$ python -q
>>> import numpy as np
>>> np.set_printoptions(precision=2, suppress=True, linewidth=160, floatmode="fixed")
>>> arr = np.diag(np.array([1, 0, 2, 2])) + 4 * np.eye(4, k=1) + 4 * np.eye(4, k=-1)
>>> arr
array([[1.00, 4.00, 0.00, 0.00],
       [4.00, 0.00, 4.00, 0.00],
       [0.00, 4.00, 2.00, 4.00],
       [0.00, 0.00, 4.00, 2.00]])
>>> # symmetric, so the eigenvalues are real
>>> x = np.array([5, 3, 2, 1])
>>> target = arr @ x
>>> target
array([17.00, 28.00, 20.00, 10.00])
>>> np.linalg.solve(arr, target + arr[:, 0])
array([6.00, 3.00, 2.00, 1.00])
>>> ev, evecs = np.linalg.eigh(arr)
>>> x = np.array([5, 3, 3, 4])
>>> round(x @ arr @ x / (x @ x), 2), round(ev[0], 2), round(ev[-1], 2)
(np.float64(6.15), np.float64(-5.47), np.float64(7.75))
>>> evecs * np.abs(ev) @ evecs.T
array([[ 3.59,  0.49,  1.88, -0.59],
       [ 0.49,  5.35,  0.36,  1.74],
       [ 1.88,  0.36,  5.38,  1.82],
       [-0.59,  1.74,  1.82,  3.65]])
>>> np.linalg.eigvalsh(arr[1:, 1:])
array([-4.28,  1.03,  7.25])
>>> np.abs(arr).sum(axis=1).max(), np.round(np.abs(ev).max(), 2)
(np.float64(10.0), np.float64(7.75))
>>> (np.sign(evecs[:, -1].round(6)) == np.sign(evecs[0, -1].round(6))).astype(int)
array([1, 1, 1, 1])
>>> K = np.loadtxt("mat.csv", delimiter=",")
>>> K
array([[ 0.76, -0.09,  0.17, -0.25, -0.73,  0.27, -0.05, -0.97,  0.15],
       [ 0.17,  0.05, -0.10,  0.03, -0.49,  0.47,  0.19, -0.28,  0.11],
       [-0.37,  0.11, -0.11,  0.17,  0.21,  0.24, -0.12,  0.34,  0.06],
       [-0.22,  0.01,  0.46, -0.08,  0.50, -0.52, -0.25,  0.36, -0.26],
       [-0.55,  0.08,  0.26,  0.01,  1.21, -0.69, -0.57,  0.76, -0.07],
       [ 0.12, -0.24,  0.30, -0.09,  0.10, -0.56,  0.10, -0.04, -0.36],
       [-0.05, -0.06,  0.34, -0.06,  0.56, -0.59, -0.32,  0.14, -0.08],
       [-0.34, -0.01, -0.01,  0.08,  0.79, -0.51, -0.06,  0.56,  0.01],
       [-0.61, -0.07, -0.46,  0.37,  0.34, -0.10,  0.23,  0.78, -0.23]])
>>> np.sort(np.abs(np.linalg.eigvals(K)))
array([0.02, 0.05, 0.05, 0.18, 0.18, 0.18, 0.78, 0.78, 2.16])
>>> np.allclose(K @ K.T, K.T @ K)
False
>>> np.allclose(K, K.T)
False
>>> np.round(np.abs(np.linalg.eigvals(K)).max(), 2)
np.float64(2.16)
>>> np.trace(K)
np.float64(1.28)
>>> Q, evecs = np.linalg.qr(K[:, :4])[0], np.linalg.qr(K[:, 4:])[0]
>>> sig = np.linalg.svd(Q.T @ evecs, compute_uv=False)
>>> np.degrees(np.arccos(sig.clip(0, 1)))
array([ 1.65,  2.11, 30.26, 58.36])
>>> sig
array([1.00, 1.00, 0.86, 0.52])
>>> (sig > 0.9).sum()
np.int64(2)
>>> x = np.array([1, 2, 2, 1, 1, 1, 1, 2, 0])
>>> target = K @ x
>>> beta, lr = np.zeros(9), 1 / np.linalg.norm(K, 2) ** 2
>>> for i in range(4):
...     beta -= lr * K.T @ (K @ beta - target)
...     if i % 1 == 0: print(i, round(np.linalg.norm(K @ beta - target), 2))
... 
0 0.94
1 0.87
2 0.82
3 0.79
>>> np.round(np.linalg.cond(K), 2)
np.float64(278.33)
>>> beta
array([-0.50,  0.11, -0.01,  0.13,  0.58, -0.16, -0.15,  0.62, -0.03])
>>> C2 = K.T @ K
>>> np.round(np.linalg.svd(K, compute_uv=False) ** 2, 2) + 0
array([9.01, 2.25, 0.56, 0.14, 0.04, 0.01, 0.00, 0.00, 0.00])
>>> np.linalg.matrix_rank(C2)
np.int64(9)
>>> np.round(np.trace(C2), 2), round((K ** 2).sum(), 2)
(np.float64(12.01), np.float64(12.01))
>>> Q, r_ = np.linalg.qr(K)
>>> Q.shape, r_.shape
((9, 9), (9, 9))
>>> Q @ r_
array([[ 0.76, -0.09,  0.17, -0.25, -0.73,  0.27, -0.05, -0.97,  0.15],
       [ 0.17,  0.05, -0.10,  0.03, -0.49,  0.47,  0.19, -0.28,  0.11],
       [-0.37,  0.11, -0.11,  0.17,  0.21,  0.24, -0.12,  0.34,  0.06],
       [-0.22,  0.01,  0.46, -0.08,  0.50, -0.52, -0.25,  0.36, -0.26],
       [-0.55,  0.08,  0.26,  0.01,  1.21, -0.69, -0.57,  0.76, -0.07],
       [ 0.12, -0.24,  0.30, -0.09,  0.10, -0.56,  0.10, -0.04, -0.36],
       [-0.05, -0.06,  0.34, -0.06,  0.56, -0.59, -0.32,  0.14, -0.08],
       [-0.34, -0.01, -0.01,  0.08,  0.79, -0.51, -0.06,  0.56,  0.01],
       [-0.61, -0.07, -0.46,  0.37,  0.34, -0.10,  0.23,  0.78, -0.23]])
>>> np.trace(Q @ Q.T)
np.float64(9.0)
>>> np.round(Q.T @ Q, 2) + 0
array([[1.00, 0.00, 0.00, 0.00, 0.00, 0.00, 0.00, 0.00, 0.00],
       [0.00, 1.00, 0.00, 0.00, 0.00, 0.00, 0.00, 0.00, 0.00],
       [0.00, 0.00, 1.00, 0.00, 0.00, 0.00, 0.00, 0.00, 0.00],
       [0.00, 0.00, 0.00, 1.00, 0.00, 0.00, 0.00, 0.00, 0.00],
       [0.00, 0.00, 0.00, 0.00, 1.00, 0.00, 0.00, 0.00, 0.00],
       [0.00, 0.00, 0.00, 0.00, 0.00, 1.00, 0.00, 0.00, 0.00],
       [0.00, 0.00, 0.00, 0.00, 0.00, 0.00, 1.00, 0.00, 0.00],
       [0.00, 0.00, 0.00, 0.00, 0.00, 0.00, 0.00, 1.00, 0.00],
       [0.00, 0.00, 0.00, 0.00, 0.00, 0.00, 0.00, 0.00, 1.00]])
>>> np.allclose(r_.T @ r_, K.T @ K)
True
>>> np.abs(np.diag(r_))
array([1.26, 0.29, 0.83, 0.10, 0.45, 0.13, 0.21, 0.04, 0.02])
>>> mat = np.loadtxt("run16.csv", delimiter=",")
>>> mat
array([[0.00, 0.00, 0.00, 0.00, 0.00, 0.00, 1.00, 0.00, 0.00],
       [0.00, 0.00, 0.00, 1.00, 0.00, 0.00, 0.00, 0.00, 0.00],
       [0.00, 0.00, 0.00, 0.00, 0.00, 0.00, 1.00, 0.00, 0.00],
       [0.00, 1.00, 0.00, 0.00, 0.00, 1.00, 0.00, 0.00, 0.00],
       [0.00, 0.00, 0.00, 0.00, 0.00, 1.00, 0.00, 1.00, 1.00],
       [0.00, 0.00, 0.00, 1.00, 1.00, 0.00, 1.00, 0.00, 0.00],
       [1.00, 0.00, 1.00, 0.00, 0.00, 1.00, 0.00, 0.00, 0.00],
       [0.00, 0.00, 0.00, 0.00, 1.00, 0.00, 0.00, 0.00, 0.00],
       [0.00, 0.00, 0.00, 0.00, 1.00, 0.00, 0.00, 0.00, 0.00]])
>>> # rows 0 and 2 are equal
>>> np.all(np.linalg.eigvalsh(mat) > 0)
np.False_
>>> np.argwhere(np.triu(mat))
array([[0, 6],
       [1, 3],
       [2, 6],
       [3, 5],
       [4, 5],
       [4, 7],
       [4, 8],
       [5, 6]])
>>> L = np.diag(mat.sum(axis=1)) - mat
>>> np.linalg.matrix_rank(L)
np.int64(8)
>>> round(np.linalg.det(L[1:, 1:]))
1
>>> np.round(np.linalg.eigvalsh(L), 2) + 0
array([0.00, 0.27, 0.34, 1.00, 1.00, 1.79, 3.00, 3.73, 4.87])
>>> np.round(np.linalg.norm(mat, 2) / np.linalg.norm(mat), 2)
np.float64(0.54)
>>> X = np.load("out3.npy")
>>> X
array([[5.00, 1.00, 1.00, 1.00, 1.00, 1.00, 1.00, 1.00, 1.00, 1.00],
       [1.00, 5.00, 1.00, 1.00, 1.00, 1.00, 1.00, 1.00, 1.00, 1.00],
       [1.00, 1.00, 5.00, 1.00, 1.00, 1.00, 1.00, 1.00, 1.00, 1.00],
       [1.00, 1.00, 1.00, 5.00, 1.00, 1.00, 1.00, 1.00, 1.00, 1.00],
       [1.00, 1.00, 1.00, 1.00, 5.00, 1.00, 1.00, 1.00, 1.00, 1.00],
       [1.00, 1.00, 1.00, 1.00, 1.00, 5.00, 1.00, 1.00, 1.00, 1.00],
       [1.00, 1.00, 1.00, 1.00, 1.00, 1.00, 5.00, 1.00, 1.00, 1.00],
       [1.00, 1.00, 1.00, 1.00, 1.00, 1.00, 1.00, 5.00, 1.00, 1.00],
       [1.00, 1.00, 1.00, 1.00, 1.00, 1.00, 1.00, 1.00, 5.00, 1.00],
       [1.00, 1.00, 1.00, 1.00, 1.00, 1.00, 1.00, 1.00, 1.00, 5.00]])
>>> # equal to its transpose
>>> x = np.array([3, 0, 2, 0, 3, 0, 3, 3, 3, 0])
>>> target = X @ x
>>> target
array([29.00, 17.00, 25.00, 17.00, 29.00, 17.00, 29.00, 29.00, 29.00, 17.00])
>>> np.round(np.linalg.solve(X, -1 * target), 2) + 0
array([-3.00,  0.00, -2.00,  0.00, -3.00,  0.00, -3.00, -3.00, -3.00,  0.00])
>>> np.round(np.linalg.solve(X, target + X[:, 3]), 2) + 0
array([3.00, 0.00, 2.00, 1.00, 3.00, 0.00, 3.00, 3.00, 3.00, 0.00])
>>> np.round(np.linalg.solve(X.T, X[3]), 2) + 0
array([0.00, 0.00, 0.00, 1.00, 0.00, 0.00, 0.00, 0.00, 0.00, 0.00])
